% ipython --no-banner

In [1]: import numpy as np

In [2]: np.set_printoptions(precision=1, suppress=True, linewidth=160, legacy="1.25")

In [3]: K = np.loadtxt("layer9.csv", delimiter=",")

In [4]: K
Out[4]: 
array([[ 3.,  3.,  3.,  3.,  3.,  3.,  3.,  3.,  3.,  3.],
       [ 3.,  6.,  6.,  6.,  6.,  6.,  6.,  6.,  6.,  6.],
       [ 3.,  6.,  9.,  9.,  9.,  9.,  9.,  9.,  9.,  9.],
       [ 3.,  6.,  9., 12., 12., 12., 12., 12., 12., 12.],
       [ 3.,  6.,  9., 12., 15., 15., 15., 15., 15., 15.],
       [ 3.,  6.,  9., 12., 15., 18., 18., 18., 18., 18.],
       [ 3.,  6.,  9., 12., 15., 18., 21., 21., 21., 21.],
       [ 3.,  6.,  9., 12., 15., 18., 21., 24., 24., 24.],
       [ 3.,  6.,  9., 12., 15., 18., 21., 24., 27., 27.],
       [ 3.,  6.,  9., 12., 15., 18., 21., 24., 27., 30.]])

In [5]: vec = np.ones(10)

In [6]: for _ in range(4):
   ...:     vec = K @ vec
   ...:     vec /= np.linalg.norm(vec)
   ...:     print(round(vec @ K @ vec, 1))
   ...: 
134.1
134.3
134.3
134.3

In [7]: round(float(np.linalg.eigvalsh(K)[-1]), 1)
Out[7]: 134.3

In [8]: vec
Out[8]: array([0.1, 0.1, 0.2, 0.2, 0.3, 0.3, 0.4, 0.4, 0.4, 0.4])

In [9]: np.count_nonzero(K)
Out[9]: 100

In [10]: K.sum(axis=1)
Out[10]: array([ 30.,  57.,  81., 102., 120., 135., 147., 156., 162., 165.])

In [11]: K.shape
Out[11]: (10, 10)

In [12]: rng = np.random.default_rng(10)

In [13]: z = rng.permutation(10)

In [14]: z
Out[14]: array([1, 3, 2, 4, 7, 9, 5, 6, 0, 8])

In [15]: other = K[z][:, z]

In [16]: np.trace(other)
Out[16]: 165.0

In [17]: round(float(np.linalg.det(other)), 1), np.round(np.linalg.det(K[z]), 1)
Out[17]: (59049.0, 59049.0)

In [18]: np.diag(other)
Out[18]: array([ 6., 12.,  9., 15., 24., 30., 18., 21.,  3., 27.])

In [19]: E = np.loadtxt("dump.csv", delimiter=",")

In [20]: E
Out[20]: 
array([[  2.7, -23.3, -10. , -19. ,   9.3,  -6.2,   7.7,   7.9, -17.8, -37.7],
       [  0.2, -23. ,  -8.3, -17.1,   9. ,  -5.9,   7.3,   8.9, -14.8, -36.1],
       [  0.7, -24.4, -12.1, -19.5,   9.2,  -5.3,   7.1,   5.3, -17.1, -35. ],
       [  1.3, -22.1,  -7.9, -17. ,   9.3,  -6. ,   7.2,   6.4, -15.1, -35.5],
       [  2.7, -23.3,  -8.3, -17.7,   8.3,  -5.4,   5.6,   7.1, -15.5, -37.1],
       [-22.8,   4.9,  22.6, -19.9,  -4.3,   4.3, -40.3, -11. , -35. ,  -2.5],
       [  2.7, -23.7, -10.4, -17.7,   6.5,  -6.3,   4.9,   5.9, -16. , -35.8],
       [  3.6, -23.2, -10.1, -17.8,   8.2,  -5.3,   8.5,   5. , -14.8, -35.3],
       [-19.5,   3.6,  26.1, -20.6,  -4.1,   4.9, -39.4, -10.6, -34.1,  -2.8],
       [-20.2,   3.3,  24.2, -19.7,  -3.5,   5. , -40.9, -10.9, -34.1,  -4.9],
       [  3.5, -26.2, -10. , -17.9,   6.4,  -5.8,   5.1,   6.3, -14.6, -37. ],
       [-23.9,   2.8,  24.9, -21.2,  -2.6,   3.8, -37.2,  -9.5, -33.9,  -3.1],
       [-22. ,   3.9,  23.9, -19.4,  -4.5,   4.3, -39.2, -10.8, -33.7,  -4.9],
       [  1.4, -24.9, -12.1, -19.2,   6.7,  -5.8,   4.8,   7. , -16.1, -34.8],
       [  2.5, -22.8, -11.7, -16.5,   8.3,  -6.1,   6.3,   6.4, -16.9, -35.4],
       [  3.5, -22.3, -11. , -17.4,   7.2,  -7.2,   4.4,   5.2, -15.4, -34.7],
       [  2.7, -21.8,  -8.8, -19.6,   8.3,  -4.6,   5.3,   4.2, -15.2, -35.5],
       [  0.9, -23.2,  -9.6, -18.9,   7. ,  -7.4,   5. ,   7.7, -16.9, -35. ],
       [-23.3,   5.9,  25.1, -19.8,  -2.4,   4.3, -38.7,  -9.2, -33.9,  -7.1],
       [-22.4,   4.6,  24.3, -20.9,  -2.5,   4.3, -40.6,  -9.1, -33.2,  -3.3],
       [-20.4,   3.9,  25. , -20.8,  -4.6,   4.6, -39.3,  -9.8, -34.5,  -7. ],
       [ -0.1, -24. , -11.6, -17.4,   6.8,  -6.6,   5.8,   7. , -16.4, -36.4],
       [ -0.7, -24.5,  -9.7, -19.1,   9.1,  -6.1,   3.8,   8.3, -17. , -35.7],
       [-23.1,   4.1,  23.8, -19.3,  -4.8,   5.7, -39.2, -10.7, -33.8,  -5. ],
       [  2.4, -23.4,  -9.2, -18.4,   8.1,  -7.4,   7.4,   7.3, -16. , -37.5],
       [-21.7,   6.1,  24.2, -18.9,  -4.3,   2.1, -39.9,  -9.1, -34.8,  -2.2],
       [-23. ,   5.4,  25. , -20. ,  -3.6,   3.7, -40.8, -10.2, -34.1,  -4. ],
       [  2.3, -23.3,  -9.6, -18.4,   7.6,  -6.4,   6.1,   6.4, -15.4, -36.5],
       [-22.5,   4.6,  23.8, -19. ,  -5. ,   4.8, -39.7, -11.6, -32.8,  -4.3],
       [  2. , -24. , -10.6, -18.7,   8.1,  -7.1,   4.8,   4.6, -16.3, -35.8],
       [-20.9,   5. ,  24.9, -21.1,  -5. ,   3.7, -40.9,  -9.5, -33.2,  -3.5],
       [  1.2, -26. , -10. , -18.9,   7.9,  -7.1,   6.8,   5.8, -16.4, -36.5],
       [-21.3,   5.2,  23.3, -20.5,  -4.8,   2.4, -37.6, -10.4, -33.3,  -4.1],
       [  1.8, -24.1, -10.3, -17.6,   6.7,  -4.4,   6.4,   5.3, -17.6, -37.2],
       [-22.8,   3.7,  23.2, -19.4,  -5.3,   5.3, -39.4, -11.5, -34.1,  -2.5],
       [  1.3, -21.6, -10.3, -18.3,   7.1,  -7.1,   4.7,   4.5, -14.9, -34.4],
       [-23.2,   4.2,  24.2, -21.3,  -3.7,   3.7, -39.9,  -9.1, -35. ,  -3.6],
       [  2.3, -25.1,  -8.5, -18. ,   8.4,  -5. ,   6.8,   7. , -17.1, -36.2],
       [-20.7,   4.2,  23.7, -21.4,  -3.3,   4.8, -38.2,  -9.1, -34.2,  -3.6],
       [-21.8,   3.8,  23.3, -17.7,  -3.6,   3.5, -41.1,  -9.2, -34.6,  -3.1]])

In [21]: Ac = E - E.mean(axis=0)

In [22]: vecs = np.linalg.svd(Ac)[2][:2]

In [23]: other = Ac - Ac @ vecs.T @ vecs

In [24]: np.linalg.norm(other, axis=1).round(6).argmax()
Out[24]: 2

In [25]: other.std(axis=0)
Out[25]: array([1. , 0.9, 0.8, 0.9, 0.7, 0.9, 0.8, 0.8, 0.8, 0.9])
